% ipython --no-banner

In [1]: import numpy as np

In [2]: from numpy import linalg as LA

In [3]: np.set_printoptions(precision=4, suppress=True, linewidth=200)

In [4]: rnd = lambda a: np.round(a, 4) + 0

In [5]: F = np.load("test15.npy")

In [6]: rnd(F)
Out[6]: 
array([[-2.1634,  9.6863,  1.223 ],
       [-6.6551,  1.6354,  7.2825],
       [ 6.0234,  3.4347, -7.2057],
       [-5.539 , -4.7656,  6.827 ],
       [-4.8811,  7.4412,  4.5611],
       [ 6.6706, -0.6925, -7.4178],
       [-3.7617, -7.6747,  5.1912],
       [ 6.61  , -2.2686, -7.1527],
       [-6.2652,  4.2807,  6.5133],
       [-5.9066, -3.7977,  7.1197],
       [ 6.4492,  1.6522, -7.4618],
       [-6.0712, -3.2757,  7.2395],
       [ 3.1505,  8.3107, -4.5832],
       [-4.0608, -7.3112,  5.4823],
       [-6.5158,  3.0395,  6.9503],
       [-2.5186,  9.5375,  1.6412],
       [ 1.106 ,  9.6324, -2.4483],
       [-6.6269,  2.074 ,  7.196 ],
       [ 4.218 ,  7.1046, -5.6333],
       [ 4.9095, -7.3995, -4.5983],
       [ 2.2856,  9.006 , -3.6971]])

In [7]: U, sigma, vt = LA.svd(F)

In [8]: rnd(sigma)
Out[8]: array([36.3998, 27.8398,  0.    ])

In [9]: Y = U[:, :2] @ np.diag(sigma[:2]) @ vt[:2]

In [10]: rnd(LA.norm(F - Y) / LA.norm(F))
Out[10]: np.float64(0.0)

In [11]: LA.matrix_rank(F, rtol=0.05)
Out[11]: np.int64(2)

In [12]: rank = LA.matrix_rank(F)

In [13]: rank
Out[13]: np.int64(2)

In [14]: ns = LA.svd(F)[2][rank:].T

In [15]: [int(LA.matrix_rank(F[:, :j + 1])) for j in range(3)]
Out[15]: [1, 2, 2]

In [16]: rnd(F @ ns)
Out[16]: 
array([[0.],
       [0.],
       [0.],
       [0.],
       [0.],
       [0.],
       [0.],
       [0.],
       [0.],
       [0.],
       [0.],
       [0.],
       [0.],
       [0.],
       [0.],
       [0.],
       [0.],
       [0.],
       [0.],
       [0.],
       [0.]])

In [17]: [int(LA.matrix_rank(np.delete(F, i, axis=0))) for i in range(21)]
Out[17]: [2, 2, 2, 2, 2, 2, 2, 2, 2, 2, 2, 2, 2, 2, 2, 2, 2, 2, 2, 2, 2]

In [18]: cen = F - F.mean(axis=0)

In [19]: U, sigma, vt = LA.svd(cen, full_matrices=False)

In [20]: rnd((sigma ** 2).sum() ** 2 / (sigma ** 4).sum())
Out[20]: np.float64(1.8139)

In [21]: LA.matrix_rank(cen)
Out[21]: np.int64(2)

In [22]: (np.sign(U[:, 0]) == np.sign(U[0, 0])).astype(int)
Out[22]: array([1, 0, 1, 0, 0, 1, 0, 1, 0, 0, 1, 0, 1, 0, 0, 1, 1, 0, 1, 1, 1])

In [23]: rnd(LA.norm(F, axis=0))
Out[23]: array([23.7099, 28.3418, 27.1032])

In [24]: rnd(LA.norm(F, 2))
Out[24]: np.float64(36.3998)

In [25]: rnd(LA.norm(F, axis=1))
Out[25]: array([10., 10., 10., 10., 10., 10., 10., 10., 10., 10., 10., 10., 10., 10., 10., 10., 10., 10., 10., 10., 10.])

In [26]: rnd(LA.norm(F) ** 2 / LA.norm(F, 2) ** 2)
Out[26]: np.float64(1.585)

In [27]: rnd(F[18] @ F[7])
Out[27]: np.float64(52.0569)

In [28]: rnd(LA.norm(F, 1)), rnd(LA.norm(F, np.inf))
Out[28]: (np.float64(117.4253), np.float64(17.1317))

In [29]: X = np.load("mat.npy")

In [30]: X
Out[30]: 
array([[ 3, -2, -1, -2],
       [ 0,  7, -8,  5],
       [ 0,  0,  3,  7],
       [ 0,  0,  0,  8]])

In [31]: # triangular

In [32]: X @ X
Out[32]: 
array([[  9, -20,  10, -39],
       [  0,  49, -80,  19],
       [  0,   0,   9,  77],
       [  0,   0,   0,  64]])

In [33]: LA.matrix_rank(X - X[0, 0] * np.eye(4))
Out[33]: np.int64(3)

In [34]: rnd(np.sort(LA.eigvals(X)))
Out[34]: array([3., 3., 7., 8.])

In [35]: [int(LA.matrix_rank(LA.matrix_power(X, p))) for p in range(1, 5)]
Out[35]: [4, 4, 4, 4]

In [36]: rnd(LA.eigvals(X))
Out[36]: array([3., 7., 3., 8.])

In [37]: np.kron(np.eye(2, dtype=int), X)
Out[37]: 
array([[ 3, -2, -1, -2,  0,  0,  0,  0],
       [ 0,  7, -8,  5,  0,  0,  0,  0],
       [ 0,  0,  3,  7,  0,  0,  0,  0],
       [ 0,  0,  0,  8,  0,  0,  0,  0],
       [ 0,  0,  0,  0,  3, -2, -1, -2],
       [ 0,  0,  0,  0,  0,  7, -8,  5],
       [ 0,  0,  0,  0,  0,  0,  3,  7],
       [ 0,  0,  0,  0,  0,  0,  0,  8]])

In [38]: rnd(LA.det(X.T))
Out[38]: np.float64(504.0)

In [39]: np.einsum("ii->", X)
Out[39]: np.int64(21)

In [40]: rnd(LA.det(2 * X)), rnd(LA.det(X))
Out[40]: (np.float64(8064.0), np.float64(504.0))

In [41]: np.poly(X)
Out[41]: array([   1.,  -21.,  155., -471.,  504.])

In [42]: arr = np.array([[1.0, 0.0, -7.0], [-1.0, 0.0, 9.0], [0.0, 0.0, 1.0]])

In [43]: # column 2 is much longer than the rest

In [44]: (arr - arr.T) / 2
Out[44]: 
array([[ 0. ,  0.5, -3.5],
       [-0.5,  0. ,  4.5],
       [ 3.5, -4.5,  0. ]])

In [45]: np.allclose(arr @ arr.T, arr.T @ arr)
Out[45]: False

In [46]: rnd(np.sort(np.abs(LA.eigvals(arr))))
Out[46]: array([0., 1., 1.])

In [47]: rnd(LA.matrix_power(arr, 2))
Out[47]: 
array([[  1.,   0., -14.],
       [ -1.,   0.,  16.],
       [  0.,   0.,   1.]])

In [48]: rank = LA.matrix_rank(arr)

In [49]: rank
Out[49]: np.int64(2)

In [50]: ns = LA.svd(arr)[2][rank:].T

In [51]: np.allclose(arr @ ns, 0)
Out[51]: True

In [52]: ns @ ns.T
Out[52]: 
array([[0., 0., 0.],
       [0., 1., 0.],
       [0., 0., 0.]])

In [53]: ns[:, 0] / ns[np.abs(ns[:, 0]).round(6).argmax(), 0]
Out[53]: array([-0.,  1., -0.])

In [54]: ns.shape
Out[54]: (3, 1)

In [55]: m1 = np.loadtxt("m.csv", delimiter=",")

In [56]: m1
Out[56]: 
array([[ 0.,  0.,  3.,  0.,  0.],
       [ 0.,  0., -2.,  0., -1.],
       [ 0.,  0.,  0.,  2., -2.],
       [ 0.,  0.,  0.,  0.,  0.],
       [ 0.,  0.,  0.,  0.,  0.]])

In [57]: # column 1 repeats column 0

In [58]: rnd(np.trace(LA.pinv(m1) @ m1))
Out[58]: np.float64(3.0)

In [59]: np.unique(m1.round(6), axis=0).shape
Out[59]: (4, 5)

In [60]: np.allclose(m1[:-1].T @ LA.lstsq(m1[:-1].T, m1[-1])[0], m1[-1])
Out[60]: True

In [61]: LA.inv(m1)
LinAlgError: Singular matrix


In [62]: rnd(m1 @ LA.pinv(m1) @ m1)
Out[62]: 
array([[ 0.,  0.,  3.,  0.,  0.],
       [ 0.,  0., -2.,  0., -1.],
       [ 0.,  0.,  0.,  2., -2.],
       [ 0.,  0.,  0.,  0.,  0.],
       [ 0.,  0.,  0.,  0.,  0.]])

In [63]: rank = LA.matrix_rank(m1)

In [64]: rank
Out[64]: np.int64(3)

In [65]: ns = LA.svd(m1)[2][rank:].T

In [66]: [int(LA.matrix_rank(np.delete(m1, i, axis=0))) for i in range(5)]
Out[66]: [2, 2, 2, 3, 3]

In [67]: ns @ ns.T
Out[67]: 
array([[1., 0., 0., 0., 0.],
       [0., 1., 0., 0., 0.],
       [0., 0., 0., 0., 0.],
       [0., 0., 0., 0., 0.],
       [0., 0., 0., 0., 0.]])

In [68]: m1 @ ns
Out[68]: 
array([[0., 0.],
       [0., 0.],
       [0., 0.],
       [0., 0.],
       [0., 0.]])

In [69]: [int(LA.matrix_rank(m1[:i])) for i in range(1, len(m1) + 1)]
Out[69]: [1, 2, 3, 3, 3]

In [70]: U, sigma, vt = LA.svd(m1)

In [71]: vecs = vt[:(sigma > 1e-8).sum()]

In [72]: rng = np.random.default_rng(5397)

In [73]: vec = m1[4] + 3 * m1[3] + rng.integers(2) * np.eye(5)[0]

In [74]: vec
Out[74]: array([1., 0., 0., 0., 0.])

In [75]: np.allclose(vecs.T @ vecs @ vec, vec)
Out[75]: False

In [76]: LA.matrix_rank(np.vstack([m1, vec]))
Out[76]: np.int64(4)

In [77]: rnd(LA.norm(vec - vecs.T @ vecs @ vec))
Out[77]: np.float64(1.0)

In [78]: rnd(vecs.T @ vecs)
Out[78]: 
array([[0., 0., 0., 0., 0.],
       [0., 0., 0., 0., 0.],
       [0., 0., 1., 0., 0.],
       [0., 0., 0., 1., 0.],
       [0., 0., 0., 0., 1.]])

In [79]: rnd(LA.norm(m1[0], 1)), rnd(LA.norm(m1[0], np.inf))
Out[79]: (np.float64(3.0), np.float64(3.0))

In [80]: rnd(LA.norm(m1, 1)), rnd(LA.norm(m1, np.inf))
Out[80]: (np.float64(5.0), np.float64(4.0))

In [81]: rnd(LA.norm(m1, "nuc"))
Out[81]: np.float64(7.1022)

In [82]: rnd(LA.norm(m1, axis=1))
Out[82]: array([3.    , 2.2361, 2.8284, 0.    , 0.    ])

In [83]: LA.norm(m1, axis=1).argmax()
Out[83]: np.int64(0)

In [84]: feats = np.load("data.npy")

In [85]: feats
Out[85]: 
array([[1.    , 0.2   , 0.04  , 0.008 , 0.0016],
       [0.2   , 1.    , 0.2   , 0.04  , 0.008 ],
       [0.04  , 0.2   , 1.    , 0.2   , 0.04  ],
       [0.008 , 0.04  , 0.2   , 1.    , 0.2   ],
       [0.0016, 0.008 , 0.04  , 0.2   , 1.    ]])

In [86]: blk = np.stack([feats, 3 * feats, feats[::-1]])

In [87]: LA.matrix_rank(blk.reshape(3, -1))
Out[87]: np.int64(2)

In [88]: (blk @ feats.T).shape
Out[88]: (3, 5, 5)

In [89]: LA.matrix_rank(blk)
Out[89]: array([5, 5, 5])

In [90]: blk.sum(axis=0)
Out[90]: 
array([[4.0016, 0.808 , 0.2   , 0.232 , 1.0064],
       [0.808 , 4.04  , 1.    , 1.16  , 0.232 ],
       [0.2   , 1.    , 5.    , 1.    , 0.2   ],
       [0.232 , 1.16  , 1.    , 4.04  , 0.808 ],
       [1.0064, 0.232 , 0.2   , 0.808 , 4.0016]])

In [91]: rnd(LA.det(blk))
Out[91]: array([  0.8493, 206.3912,   0.8493])

In [92]: q, R = LA.qr(feats)

In [93]: rnd(q.T @ q)
Out[93]: 
array([[1., 0., 0., 0., 0.],
       [0., 1., 0., 0., 0.],
       [0., 0., 1., 0., 0.],
       [0., 0., 0., 1., 0.],
       [0., 0., 0., 0., 1.]])

In [94]: rnd(abs(R[0, 0])), rnd(LA.norm(feats[:, 0]))
Out[94]: (np.float64(1.0206), np.float64(1.0206))

In [95]: P = np.triu(np.array([[-1, 1, -2, 1, -2],
    ...:     [0, -1, 2, -2, 2],
    ...:     [1, 0, 2, -1, -2],
    ...:     [-1, -2, 1, -1, 2],
    ...:     [-2, 1, 2, 0, 2]]), 1) + np.eye(5)

In [96]: Y = P @ feats @ LA.inv(P)

In [97]: rnd(LA.det(Y))
Out[97]: np.float64(0.8493)

In [98]: rnd(np.poly(Y))
Out[98]: array([ 1.    , -5.    ,  9.8351, -9.5153,  4.5298, -0.8493])

In [99]: A = rng.normal(size=(25, 3)) + 20 * np.array([2, 2, 2])

In [100]: rnd(A)
Out[100]: 
array([[36.4015, 40.6718, 39.0188],
       [38.9659, 40.0892, 40.5484],
       [39.0348, 39.6026, 41.5875],
       [39.5869, 40.0173, 40.3845],
       [40.8619, 39.7538, 39.0277],
       [41.4771, 39.2929, 38.8357],
       [38.6438, 38.231 , 40.0151],
       [39.4245, 40.9823, 38.8074],
       [39.8466, 40.767 , 41.5783],
       [40.5257, 40.042 , 40.1924],
       [40.4373, 41.8274, 39.8499],
       [39.868 , 39.5952, 39.6564],
       [40.9135, 39.9801, 40.7897],
       [40.7998, 39.2916, 40.6752],
       [40.1876, 39.8517, 40.2254],
       [38.2132, 38.7584, 40.9191],
       [38.8278, 41.4136, 40.1137],
       [39.3712, 42.417 , 39.8706],
       [40.3992, 39.3597, 39.4688],
       [40.6526, 40.2128, 40.5202],
       [39.2332, 40.0155, 39.9489],
       [39.1138, 40.1188, 40.6291],
       [39.4119, 39.633 , 40.5729],
       [39.5756, 39.9892, 39.8622],
       [39.0129, 40.6223, 41.4181]])

In [101]: lab = A[:, 2] > np.median(A[:, 2])

In [102]: f = A[lab].mean(axis=0) - A[~lab].mean(axis=0)

In [103]: rnd(f)
Out[103]: array([ 0.026 , -0.3642,  1.2309])
